% ipython --no-banner

In [1]: import numpy as np

In [2]: np.set_printoptions(precision=2, suppress=True, linewidth=140)

In [3]: E = np.load("dump.npy")

In [4]: E
Out[4]: 
array([[0, 5, 2, 3, 3, 1, 3],
       [5, 0, 1, 3, 2, 2, 5],
       [2, 1, 6, 0, 6, 0, 5],
       [3, 3, 0, 0, 6, 3, 2],
       [3, 2, 6, 6, 4, 5, 3],
       [1, 2, 0, 3, 5, 4, 1],
       [3, 5, 5, 2, 3, 1, 6]])

In [5]: np.all(np.linalg.eigvalsh(E) > 0)
Out[5]: np.False_

In [6]: round(float(np.linalg.eigvalsh(E).min()), 2)
Out[6]: -6.06

In [7]: [round(float(np.linalg.det(E[:i, :i])), 2) + 0 for i in range(1, 8)]
Out[7]: [0.0, -25.0, -130.0, 549.0, 1386.0, -10512.0, -16384.0]

In [8]: Y = np.array([[2, -2, -1, -2, -3, 0, 0, -1, 2, 3, 3],
   ...:     [1, 0, 1, 0, 3, -2, -1, 0, -3, 0, 2],
   ...:     [1, -3, -1, -1, 3, 3, 1, 0, -2, 2, 0],
   ...:     [-1, -3, 1, 1, 0, -2, 3, -2, 0, -3, 3],
   ...:     [2, -2, 3, 1, 0, -1, 3, 0, -1, 0, -1],
   ...:     [3, 2, 0, 1, 3, 0, 0, -2, 3, 2, -1],
   ...:     [-2, -3, 2, -1, 3, -3, -1, -1, 1, -3, 2],
   ...:     [2, -1, -2, -3, -3, -3, 0, 1, 1, -2, 3],
   ...:     [-1, -1, 0, 0, 3, -3, 2, 0, -2, 3, 1],
   ...:     [3, -3, 1, -2, 3, 0, 2, -3, 2, -1, 1],
   ...:     [-1, -3, -2, 0, 3, 0, -2, 1, -3, 0, 1]])

In [9]: J = Y + Y.T

In [10]: J
Out[10]: 
array([[ 4, -1,  0, -3, -1,  3, -2,  1,  1,  6,  2],
       [-1,  0, -2, -3,  1,  0, -4, -1, -4, -3, -1],
       [ 0, -2, -2,  0,  6,  3,  3, -2, -2,  3, -2],
       [-3, -3,  0,  2,  1, -1,  2, -5,  0, -5,  3],
       [-1,  1,  6,  1,  0,  2,  6, -3,  2,  3,  2],
       [ 3,  0,  3, -1,  2,  0, -3, -5,  0,  2, -1],
       [-2, -4,  3,  2,  6, -3, -2, -1,  3, -1,  0],
       [ 1, -1, -2, -5, -3, -5, -1,  2,  1, -5,  4],
       [ 1, -4, -2,  0,  2,  0,  3,  1, -4,  5, -2],
       [ 6, -3,  3, -5,  3,  2, -1, -5,  5, -2,  1],
       [ 2, -1, -2,  3,  2, -1,  0,  4, -2,  1,  2]])

In [11]: evals, V = np.linalg.eigh(J)

In [12]: round(evals.sum(), 2), np.trace(J)
Out[12]: (np.float64(0.0), np.int64(0))

In [13]: np.linalg.eigvalsh(J + -3 * np.eye(11))
Out[13]: array([-17.84, -14.4 , -10.91,  -7.83,  -6.59,  -4.83,   0.13,   1.54,   5.47,   9.77,  12.5 ])

In [14]: np.round(V @ np.diag(evals) @ V.T, 2) + 0
Out[14]: 
array([[ 4., -1.,  0., -3., -1.,  3., -2.,  1.,  1.,  6.,  2.],
       [-1.,  0., -2., -3.,  1.,  0., -4., -1., -4., -3., -1.],
       [ 0., -2., -2.,  0.,  6.,  3.,  3., -2., -2.,  3., -2.],
       [-3., -3.,  0.,  2.,  1., -1.,  2., -5.,  0., -5.,  3.],
       [-1.,  1.,  6.,  1.,  0.,  2.,  6., -3.,  2.,  3.,  2.],
       [ 3.,  0.,  3., -1.,  2.,  0., -3., -5.,  0.,  2., -1.],
       [-2., -4.,  3.,  2.,  6., -3., -2., -1.,  3., -1.,  0.],
       [ 1., -1., -2., -5., -3., -5., -1.,  2.,  1., -5.,  4.],
       [ 1., -4., -2.,  0.,  2.,  0.,  3.,  1., -4.,  5., -2.],
       [ 6., -3.,  3., -5.,  3.,  2., -1., -5.,  5., -2.,  1.],
       [ 2., -1., -2.,  3.,  2., -1.,  0.,  4., -2.,  1.,  2.]])

In [15]: np.round(V.T @ J @ V, 2) + 0
Out[15]: 
array([[-14.84,   0.  ,   0.  ,   0.  ,   0.  ,   0.  ,   0.  ,   0.  ,   0.  ,   0.  ,   0.  ],
       [  0.  , -11.4 ,   0.  ,   0.  ,   0.  ,   0.  ,   0.  ,   0.  ,   0.  ,   0.  ,   0.  ],
       [  0.  ,   0.  ,  -7.91,   0.  ,   0.  ,   0.  ,   0.  ,   0.  ,   0.  ,   0.  ,   0.  ],
       [  0.  ,   0.  ,   0.  ,  -4.83,   0.  ,   0.  ,   0.  ,   0.  ,   0.  ,   0.  ,   0.  ],
       [  0.  ,   0.  ,   0.  ,   0.  ,  -3.59,   0.  ,   0.  ,   0.  ,   0.  ,   0.  ,   0.  ],
       [  0.  ,   0.  ,   0.  ,   0.  ,   0.  ,  -1.83,   0.  ,   0.  ,   0.  ,   0.  ,   0.  ],
       [  0.  ,   0.  ,   0.  ,   0.  ,   0.  ,   0.  ,   3.13,   0.  ,   0.  ,   0.  ,   0.  ],
       [  0.  ,   0.  ,   0.  ,   0.  ,   0.  ,   0.  ,   0.  ,   4.54,   0.  ,   0.  ,   0.  ],
       [  0.  ,   0.  ,   0.  ,   0.  ,   0.  ,   0.  ,   0.  ,   0.  ,   8.47,   0.  ,   0.  ],
       [  0.  ,   0.  ,   0.  ,   0.  ,   0.  ,   0.  ,   0.  ,   0.  ,   0.  ,  12.77,   0.  ],
       [  0.  ,   0.  ,   0.  ,   0.  ,   0.  ,   0.  ,   0.  ,   0.  ,   0.  ,   0.  ,  15.5 ]])

In [16]: np.linalg.svd(J, compute_uv=False)
Out[16]: array([15.5 , 14.84, 12.77, 11.4 ,  8.47,  7.91,  4.83,  4.54,  3.59,  3.13,  1.83])

In [17]: np.abs(V[:, -1]).round(6).argmax()
Out[17]: np.int64(9)

In [18]: evals
Out[18]: array([-14.84, -11.4 ,  -7.91,  -4.83,  -3.59,  -1.83,   3.13,   4.54,   8.47,  12.77,  15.5 ])

In [19]: rng = np.random.default_rng(3415)

In [20]: z = rng.permutation(11)

In [21]: z
Out[21]: array([ 8,  6, 10,  9,  1,  0,  5,  7,  2,  4,  3])

In [22]: Y = J[z][:, z]

In [23]: np.sort(np.abs(np.linalg.eigvals(Y)))
Out[23]: array([ 1.83,  3.13,  3.59,  4.54,  4.83,  7.91,  8.47, 11.4 , 12.77, 14.84, 15.5 ])

In [24]: np.diag(Y)
Out[24]: array([-4, -2,  2, -2,  0,  4,  0,  2, -2,  0,  2])

In [25]: np.trace(Y)
Out[25]: np.int64(0)

In [26]: u = np.array([2, -1, 3])

In [27]: np.array([np.convolve(row, u, "same") for row in J])
Out[27]: 
array([[ -6,  13,  -9,   1,  -2, -10,  13,  -5,  14,   1,  16],
       [  1,  -7,  -4,  -1, -10,  -5,   2, -19,  -5, -11,  -8],
       [ -4,  -2,  -4,   6,   0,  21,   2,   7,   2, -13,  11],
       [ -3,  -6,  -5,   0,   3,   8, -15,  11, -25,  11, -18],
       [  3,   8,  -1,  17,   7,  10,  -6,  25,  -5,   7,   7],
       [ -3,  15,  -5,  14,  -5,   0,  -7,  -4, -11,  -4,   7],
       [ -6,   4, -11,  19,  -6,  17,  -9,   1,  -8,  10,  -3],
       [ -3,   0, -11,  -7, -22,  -6, -10,  -3,  -5,  16, -19],
       [ -9,   3, -10,  -2,  -2,  12,  -1,   0,  17, -21,  17],
       [-12,  27, -22,  20, -14,   5,  -3,  12, -24,  19,  -7],
       [ -4,   3,   5,  -5,   5,   7,   5,  -8,  16,  -3,   1]])

In [28]: np.convolve(J[7], u)
Out[28]: array([  2,  -3,   0, -11,  -7, -22,  -6, -10,  -3,  -5,  16, -19,  12])

In [29]: evals, V = np.linalg.eigh(J)

In [30]: vec = np.array([-8, 8, -7, 0, -3, 2, -7, 9, 9, 1, 1])

In [31]: np.abs(J).sum(axis=1).max(), round(float(np.abs(evals).max()), 2)
Out[31]: (np.int64(36), 15.5)

In [32]: (np.sign(V[:, -1].round(6)) == np.sign(V[0, -1].round(6))).astype(int)
Out[32]: array([1, 0, 1, 1, 1, 1, 1, 0, 1, 1, 0])

In [33]: round(float(vec @ J @ vec / (vec @ vec)), 2), np.round(evals[0], 2), np.round(evals[-1], 2)
Out[33]: (0.39, np.float64(-14.84), np.float64(15.5))

In [34]: feats = np.array([[0, 1, 0, 1, 0, 0, 0, 0],
    ...:     [1, 0, 1, 0, 1, 1, 0, 0],
    ...:     [0, 1, 0, 0, 0, 0, 1, 1],
    ...:     [1, 0, 0, 0, 0, 0, 0, 0],
    ...:     [0, 1, 0, 0, 0, 1, 0, 0],
    ...:     [0, 1, 0, 0, 1, 0, 0, 0],
    ...:     [0, 0, 1, 0, 0, 0, 0, 1],
    ...:     [0, 0, 1, 0, 0, 0, 1, 0]])

In [35]: Y = feats / np.linalg.norm(feats, axis=1, keepdims=True)

In [36]: G = Y @ Y.T

In [37]: G
Out[37]: 
array([[1.  , 0.  , 0.41, 0.  , 0.5 , 0.5 , 0.  , 0.  ],
       [0.  , 1.  , 0.  , 0.5 , 0.35, 0.35, 0.35, 0.35],
       [0.41, 0.  , 1.  , 0.  , 0.41, 0.41, 0.41, 0.41],
       [0.  , 0.5 , 0.  , 1.  , 0.  , 0.  , 0.  , 0.  ],
       [0.5 , 0.35, 0.41, 0.  , 1.  , 0.5 , 0.  , 0.  ],
       [0.5 , 0.35, 0.41, 0.  , 0.5 , 1.  , 0.  , 0.  ],
       [0.  , 0.35, 0.41, 0.  , 0.  , 0.  , 1.  , 0.5 ],
       [0.  , 0.35, 0.41, 0.  , 0.  , 0.  , 0.5 , 1.  ]])

In [38]: np.argwhere(np.triu(np.abs(G) > 0.95, 1))
Out[38]: array([], shape=(0, 2), dtype=int64)

In [39]: np.linalg.norm(Y, axis=1)
Out[39]: array([1., 1., 1., 1., 1., 1., 1., 1.])

In [40]: Q, V = np.linalg.qr(feats[:, :7])[0], np.linalg.qr(feats[:, 7:])[0]

In [41]: sigma = np.linalg.svd(Q.T @ V, compute_uv=False)

In [42]: (sigma > 0.9).sum()
Out[42]: np.int64(0)

In [43]: np.round(np.linalg.norm(Q @ Q.T - V @ V.T, 2), 2)
Out[43]: np.float64(1.0)

In [44]: u = np.array([2, 1, 2])

In [45]: np.array([np.convolve(row, u, "same") for row in feats])
Out[45]: 
array([[2, 1, 4, 1, 2, 0, 0, 0],
       [1, 4, 1, 4, 3, 3, 2, 0],
       [2, 1, 2, 0, 0, 2, 3, 3],
       [1, 2, 0, 0, 0, 0, 0, 0],
       [2, 1, 2, 0, 2, 1, 2, 0],
       [2, 1, 2, 2, 1, 2, 0, 0],
       [0, 2, 1, 2, 0, 0, 2, 1],
       [0, 2, 1, 2, 0, 2, 1, 2]])

In [46]: np.cross(feats[0, :3], feats[2, :3])
Out[46]: array([0, 0, 0])

In [47]: np.trace(feats @ feats @ feats) // 6
Out[47]: np.int64(2)

In [48]: feats @ feats
Out[48]: 
array([[2, 0, 1, 0, 1, 1, 0, 0],
       [0, 4, 0, 1, 1, 1, 1, 1],
       [1, 0, 3, 0, 1, 1, 1, 1],
       [0, 1, 0, 1, 0, 0, 0, 0],
       [1, 1, 1, 0, 2, 1, 0, 0],
       [1, 1, 1, 0, 1, 2, 0, 0],
       [0, 1, 1, 0, 0, 0, 2, 1],
       [0, 1, 1, 0, 0, 0, 1, 2]])

In [49]: L = np.diag(feats.sum(axis=1)) - feats

In [50]: round(np.linalg.det(L[1:, 1:]))
Out[50]: 9

In [51]: np.round(np.linalg.eigvalsh(L), 2) + 0
Out[51]: array([0.  , 0.32, 0.59, 2.36, 3.  , 3.  , 3.41, 5.32])

In [52]: L
Out[52]: 
array([[ 2, -1,  0, -1,  0,  0,  0,  0],
       [-1,  4, -1,  0, -1, -1,  0,  0],
       [ 0, -1,  3,  0,  0,  0, -1, -1],
       [-1,  0,  0,  1,  0,  0,  0,  0],
       [ 0, -1,  0,  0,  2, -1,  0,  0],
       [ 0, -1,  0,  0, -1,  2,  0,  0],
       [ 0,  0, -1,  0,  0,  0,  2, -1],
       [ 0,  0, -1,  0,  0,  0, -1,  2]])

In [53]: np.linalg.matrix_rank(L)
Out[53]: np.int64(7)
